$ python -q
>>> import numpy as np
>>> np.set_printoptions(precision=1, suppress=True, linewidth=100)
>>> F = np.load("w.npy")
>>> F
array([[ 2,  2,  2,  2],
       [-3,  1, -3,  1],
       [ 2,  2,  2,  2],
       [-3,  1, -3,  1]])
>>> [round(float(x), 1) for x in np.linalg.svd(F, compute_uv=False)[:3]]
[7.2, 4.4, 0.0]
>>> T = np.stack([F, 4 * F, F[::-1]])
>>> T.shape
(3, 4, 4)
>>> np.linalg.det(T)
array([0., 0., 0.])
>>> np.einsum("bij,cij->bc", T, T)
array([[  72,  288,  -32],
       [ 288, 1152, -128],
       [ -32, -128,   72]])
>>> np.linalg.matrix_rank(T.reshape(3, -1))
np.int64(2)
>>> data = np.loadtxt("run10.csv", delimiter=",")
>>> data
array([[-5.9, -8.1,  0.9,  2.2,  2. ],
       [ 0.9, -3.9,  3.8, -2.9,  1. ],
       [-4. , -2.9,  0.9,  4. ,  0. ],
       [-2. , -7. ,  2.8, -1.8,  1.9],
       [-5.1, -2.9,  3.3,  7. , -0.9],
       [-0.2,  0. ,  0. ,  0. ,  0.1],
       [ 0.9, -2. ,  1. , -3.1,  1.1],
       [-5.9, -6. , -2. ,  1.9,  1.7],
       [-4. , -5. ,  4.1,  4.1,  0. ],
       [-7. , -7.9,  2.9,  4.8,  0.9],
       [-5.9, -8. ,  1. ,  2. ,  1.9]])
>>> np.round(np.abs(np.linalg.svd(data)[2][-1]), 1) + 0
array([0. , 0.3, 0.2, 0.2, 0.9])
>>> round(np.log10(np.linalg.cond(data)))
2
>>> round(float(np.linalg.norm(data, 2) / np.linalg.norm(data)), 1)
0.9
>>> W = np.array([[0, 3, 2], [0, -1, 2], [-2, 1, 1], [-3, -2, 3], [3, 0, -1]])
>>> c = np.array([3, 2, 4])
>>> act = np.maximum(data @ W + c, 0)
>>> np.linalg.matrix_rank(act)
np.int64(3)
>>> C = np.array([[-1, 1, -1], [-2, -3, -1], [0, 0, 3]])
>>> W @ C
array([[-6, -9,  3],
       [ 2,  3,  7],
       [ 0, -5,  4],
       [ 7,  3, 14],
       [-3,  3, -6]])
>>> J = np.load("test13.npy")
>>> J
array([[0, 2, 0, 1, 2, 1, 3, 0, 1, 2, 0, 3, 1, 0, 2],
       [0, 3, 2, 2, 1, 3, 1, 1, 3, 2, 0, 2, 0, 2, 3],
       [2, 2, 3, 2, 3, 1, 1, 1, 1, 3, 1, 0, 1, 1, 2],
       [3, 1, 1, 1, 1, 3, 1, 2, 2, 3, 0, 1, 2, 2, 3],
       [0, 3, 1, 0, 1, 2, 3, 0, 0, 1, 1, 1, 2, 1, 0],
       [0, 2, 1, 1, 1, 3, 3, 2, 3, 0, 0, 1, 3, 1, 2],
       [1, 1, 1, 3, 2, 2, 1, 3, 2, 0, 3, 0, 2, 1, 0],
       [1, 1, 1, 2, 2, 1, 0, 1, 2, 3, 0, 1, 2, 3, 2],
       [2, 0, 2, 0, 1, 0, 0, 1, 3, 2, 1, 3, 2, 3, 2],
       [2, 3, 1, 1, 2, 3, 0, 0, 0, 0, 1, 2, 1, 2, 0],
       [2, 2, 0, 2, 3, 0, 1, 0, 2, 0, 2, 2, 1, 0, 3],
       [1, 0, 3, 1, 3, 2, 2, 1, 3, 2, 0, 0, 0, 3, 0],
       [3, 1, 3, 0, 1, 2, 3, 2, 2, 2, 0, 0, 1, 3, 1],
       [1, 3, 0, 1, 1, 0, 2, 2, 0, 3, 2, 1, 2, 3, 2],
       [0, 2, 3, 3, 1, 3, 0, 3, 0, 0, 1, 0, 1, 3, 1]])
>>> x = np.array([1, 3, -1, -1, 1, -2, 0, -2, 1, 1, -3, -3, 2, 2, 3])
>>> (J @ x).argmax()
np.int64(7)
>>> J @ x
array([ 7, 10, 13, 14,  6,  9, -9, 17,  8,  2, 10,  5, 11, 16, -3])
>>> J @ np.eye(15)[0]
array([0., 0., 2., 3., 0., 0., 1., 1., 2., 2., 2., 1., 3., 1., 0.])
>>> J @ np.ones(15)
array([18., 25., 24., 26., 16., 23., 22., 22., 22., 18., 20., 21., 24., 23., 21.])
>>> np.sign((J @ x).round(6))
array([ 1,  1,  1,  1,  1,  1, -1,  1,  1,  1,  1,  1,  1,  1, -1])
>>> (J * x).sum(axis=1)
array([ 7, 10, 13, 14,  6,  9, -9, 17,  8,  2, 10,  5, 11, 16, -3])
>>> np.linalg.norm(J @ x) <= np.linalg.norm(J, 2) * np.linalg.norm(x) + 1e-9
np.True_
